% ipython --no-banner

In [1]: import numpy as np

In [2]: np.set_printoptions(precision=2, suppress=True, linewidth=160, sign=" ")

In [3]: A = np.array([[1, -1, 1, -1], [1, 0, 0, 0], [1, 1, 1, 1], [1, 2, 4, 8]])

In [4]: # row 3 is much longer than the rest

In [5]: O, R = np.linalg.qr(A)

In [6]: np.round(O @ R, 2) + 0
Out[6]: 
array([[ 1., -1.,  1., -1.],
       [ 1.,  0.,  0.,  0.],
       [ 1.,  1.,  1.,  1.],
       [ 1.,  2.,  4.,  8.]])

In [7]: R
Out[7]: 
array([[-2.  , -1.  , -3.  , -4.  ],
       [ 0.  , -2.24, -2.24, -6.26],
       [ 0.  ,  0.  ,  2.  ,  3.  ],
       [ 0.  ,  0.  ,  0.  , -1.34]])

In [8]: M = np.loadtxt("case18.csv", delimiter=",")

In [9]: M
Out[9]: 
array([[-0.12, -0.93, -0.33],
       [ 0.24, -0.35,  0.9 ],
       [-0.96,  0.03,  0.27]])

In [10]: M.inv()
AttributeError: 'numpy.ndarray' object has no attribute 'inv'


In [11]: np.allclose(M, M.T)
Out[11]: False

In [12]: (M + M.T) / 2
Out[12]: 
array([[-0.12, -0.35, -0.65],
       [-0.35, -0.35,  0.47],
       [-0.65,  0.47,  0.27]])

In [13]: round(float(np.abs(np.linalg.eigvals(M)).max()), 2)
Out[13]: 1.0

In [14]: np.linalg.matrix_power(M, 3)
Out[14]: 
array([[ 0.95, -0.28,  0.12],
       [ 0.25,  0.94,  0.22],
       [-0.17, -0.18,  0.97]])

In [15]: vec = np.array([-1, -7, -6])

In [16]: rhs = M @ vec

In [17]: rhs
Out[17]: array([ 8.67, -3.18, -0.84])

In [18]: np.linalg.solve(M, rhs[:-1])
ValueError: solve1: Input operand 1 has a mismatch in its core dimension 0, with gufunc signature (m,m),(m)->(m) (size 2 is different from 3)


In [19]: np.linalg.solve(M, rhs)
Out[19]: array([-1., -7., -6.])

In [20]: np.linalg.solve(M.T, M[2])
Out[20]: array([-0.,  0.,  1.])

In [21]: np.linalg.solve(M, 4 * rhs)
Out[21]: array([ -4., -28., -24.])

In [22]: E = np.load("layer5.npy")

In [23]: E
Out[23]: 
array([[ 20.83,   2.62,  -1.01,   9.55,   8.26],
       [ -2.37,  -1.23,  -9.48,  -8.03,   6.47],
       [ -2.  ,  -1.87, -11.68,  -5.54,   3.98],
       [ 20.7 ,   4.06,  -1.47,   9.47,   8.31],
       [ 15.52, -13.26, -11.28,   3.74,  22.  ],
       [ -1.83,  -1.43, -11.05,  -7.68,   3.59],
       [ 20.5 ,   3.61,  -0.02,   9.04,   6.74],
       [ 22.1 ,   2.07,  -2.66,   6.55,   7.57],
       [ 15.1 , -14.96, -12.89,   4.39,  23.7 ],
       [ 20.88,   3.6 ,  -1.26,   8.89,   8.1 ],
       [ 20.51,   3.5 ,  -0.07,   8.89,   9.02],
       [ 19.41,   2.84,  -0.1 ,   7.7 ,   4.96],
       [ 15.55, -13.24,  -8.13,   3.18,  22.55],
       [ 20.1 ,   2.17,  -1.29,  11.02,   7.43],
       [ -1.51,  -1.23, -11.51,  -6.73,   4.31],
       [ 17.41, -14.08, -11.96,   1.84,  22.48],
       [ 21.23,   2.71,  -0.21,   9.43,   4.96],
       [ 20.14,   0.79,  -1.68,   9.4 ,   8.2 ],
       [ -3.55,   0.68,  -9.91,  -5.52,   4.92],
       [ 22.17,   2.19,   0.46,   7.06,   8.25],
       [ -1.86,  -1.45,  -9.67,  -5.13,   5.64],
       [ -1.99,  -0.42, -11.24,  -5.36,   8.28]])

In [24]: Ac = E - E.mean(axis=0)

In [25]: V = np.linalg.svd(Ac)[2][:3]

In [26]: Y = Ac - Ac @ V.T @ V

In [27]: np.diag(V.T @ V)
Out[27]: array([ 0.93,  0.52,  0.2 ,  0.69,  0.66])

In [28]: Y.std(axis=0)
Out[28]: array([ 0.23,  0.64,  0.89,  0.62,  0.63])

In [29]: W = np.array([[7, 2, 7], [5, 1, 1], [8, 4, 4], [6, 0, 2], [2, 1, 2]])

In [30]: b = np.array([-1, 3, 0])

In [31]: H = np.maximum(E @ W + b, 0)

In [32]: (H > 0).astype(int)
Out[32]: 
array([[ 1,  1,  1],
       [ 0,  0,  0],
       [ 0,  0,  0],
       [ 1,  1,  1],
       [ 1,  0,  1],
       [ 0,  0,  0],
       [ 1,  1,  1],
       [ 1,  1,  1],
       [ 1,  0,  1],
       [ 1,  1,  1],
       [ 1,  1,  1],
       [ 1,  1,  1],
       [ 1,  1,  1],
       [ 1,  1,  1],
       [ 0,  0,  0],
       [ 1,  0,  1],
       [ 1,  1,  1],
       [ 1,  1,  1],
       [ 0,  0,  0],
       [ 1,  1,  1],
       [ 0,  0,  0],
       [ 0,  0,  0]])

In [33]: (H > 0).mean(axis=0)
Out[33]: array([ 0.68,  0.55,  0.68])

In [34]: basis = np.array([[1, 3, 3], [3, 3, 5], [5, 2, 5]])

In [35]: W @ basis
Out[35]: 
array([[ 48,  41,  66],
       [ 13,  20,  25],
       [ 40,  44,  64],
       [ 16,  22,  28],
       [ 15,  13,  21]])

In [36]: dist = np.linalg.norm(E[:, None] - E[None], axis=-1)

In [37]: dist[14].round(6).argsort(kind="stable")[:4]
Out[37]: array([ 14,   5,   2,  20])

In [38]: dist.mean(axis=1).argmax()
Out[38]: np.int64(8)

In [39]: (dist + 1e9 * np.eye(22)).round(6).argmin(axis=1)
Out[39]: array([  9,  20,  14,   9,  15,  14,   9,  19,   4,   3,   9,  16,   4,   0,   5,   4,   6,   0,  20,  10,   2,  20])

In [40]: dist.shape
Out[40]: (22, 22)

In [41]: dist[:5, :5]
Out[41]: 
array([[  0.  ,  30.61,  30.02,   1.52,  24.67],
       [ 30.61,   0.  ,   4.22,  30.56,  29.12],
       [ 30.02,   4.22,   0.  ,  29.98,  29.11],
       [  1.52,  30.56,  29.98,   0.  ,  25.36],
       [ 24.67,  29.12,  29.11,  25.36,   0.  ]])

In [42]: m1 = np.array([[-2, 0, -2, 2, 1, 0, -2, -2],
    ...:     [-2, 2, 2, 1, 0, 1, 0, 0],
    ...:     [2, -2, -2, 2, 2, 2, 2, -2],
    ...:     [-2, -1, 1, 1, -1, 0, -2, -2],
    ...:     [-1, 0, -1, 2, 1, 1, 0, -1]])

In [43]: m1
Out[43]: 
array([[-2,  0, -2,  2,  1,  0, -2, -2],
       [-2,  2,  2,  1,  0,  1,  0,  0],
       [ 2, -2, -2,  2,  2,  2,  2, -2],
       [-2, -1,  1,  1, -1,  0, -2, -2],
       [-1,  0, -1,  2,  1,  1,  0, -1]])

In [44]: Y = np.linalg.inv(A)

In [45]: np.round(np.linalg.inv(Y), 2) + 0
Out[45]: 
array([[ 1., -1.,  1., -1.],
       [ 1.,  0.,  0.,  0.],
       [ 1.,  1.,  1.,  1.],
       [ 1.,  2.,  4.,  8.]])
